$ python -q
>>> import numpy as np
>>> np.set_printoptions(suppress=True, linewidth=120)
>>> tidy = lambda a: np.round(a, 3) + 0
>>> A = np.tril(np.array([[-6, -1, 6], [1, -7, 8], [9, -1, -5]]), -1) + np.eye(3, dtype=int)
>>> A
array([[ 1,  0,  0],
       [ 1,  1,  0],
       [ 9, -1,  1]])
>>> ev, vecs = np.linalg.eig(A)
>>> ev
array([1., 1., 1.])
>>> tidy(np.sort(np.linalg.eigvals(A.T)))
array([1., 1., 1.])
>>> tidy(np.sort(np.linalg.eigvals(A @ A)))
array([1., 1., 1.])
>>> np.prod(ev)
np.float64(1.0)
>>> blk = np.stack([A, -1 * A, A[::-1]])
>>> np.linalg.matrix_rank(blk.reshape(3, -1))
np.int64(2)
>>> np.einsum("bij,cij->bc", blk, blk)
array([[ 86, -86,  20],
       [-86,  86, -20],
       [ 20, -20,  86]])
>>> blk.sum(axis=0)
array([[ 9, -1,  1],
       [ 1,  1,  0],
       [ 1,  0,  0]])
>>> M = np.array([[2, -2, 1, 0], [-1, -1, 2, 2], [2, 2, 2, -1]])
>>> M[-1] = M[0] + 4 * M[1]
>>> M
array([[ 2, -2,  1,  0],
       [-1, -1,  2,  2],
       [-2, -6,  9,  8]])
>>> np.unique(M.round(6), axis=0).shape
(3, 4)
>>> np.allclose(M[:-1].T @ np.linalg.lstsq(M[:-1].T, M[-1])[0], M[-1])
True
>>> tidy(np.trace(np.linalg.pinv(M) @ M))
np.float64(2.0)
>>> np.linalg.lstsq(M[:-1].T, M[-1])[2]
np.int32(2)
>>> rng = np.random.default_rng(62)
>>> mat = np.array([[6, 1, 2, 5], [4, 2, 9, 5], [4, 4, 2, 8], [4, 3, 8, 0]]) * (rng.random((4, 4)) < 0.3)
>>> mat
array([[0, 0, 0, 5],
       [0, 0, 0, 0],
       [0, 4, 0, 8],
       [4, 0, 8, 0]])
>>> U, s, Vh = np.linalg.svd(mat)
>>> vecs = Vh[:(s > 1e-8).sum()]
>>> vec = mat[2] + 3 * mat[3] + rng.integers(2) * np.eye(4)[0]
>>> vec
array([12.,  4., 24.,  8.])
>>> tidy(vecs.T @ vecs)
array([[0.2, 0. , 0.4, 0. ],
       [0. , 1. , 0. , 0. ],
       [0.4, 0. , 0.8, 0. ],
       [0. , 0. , 0. , 1. ]])
>>> np.allclose(vecs.T @ vecs @ vec, vec)
True
>>> W0 = np.load("test17.npy")
>>> W0
array([[-2,  2, -3, -2],
       [-3,  3,  0, -3],
       [-2,  3,  2,  2],
       [-2,  1,  1,  3]])
>>> P = np.triu(np.array([[-4, -5, -2, -4], [-4, 5, -5, 0], [3, 1, -4, -3], [0, -2, -3, -1]]), 1) + np.eye(4)
>>> M2 = P @ W0 @ np.linalg.inv(P)
>>> P @ W0 - W0 @ P
array([[ 27., -35.,  -2., -18.],
       [ 10., -30.,  -1., -22.],
       [  6., -13.,   8., -11.],
       [  0., -10.,   1.,  -5.]])
>>> tidy(np.poly(M2))
array([ 1., -6.,  2.,  0., 81.])
>>> np.linalg.matrix_rank(M2)
np.int64(4)
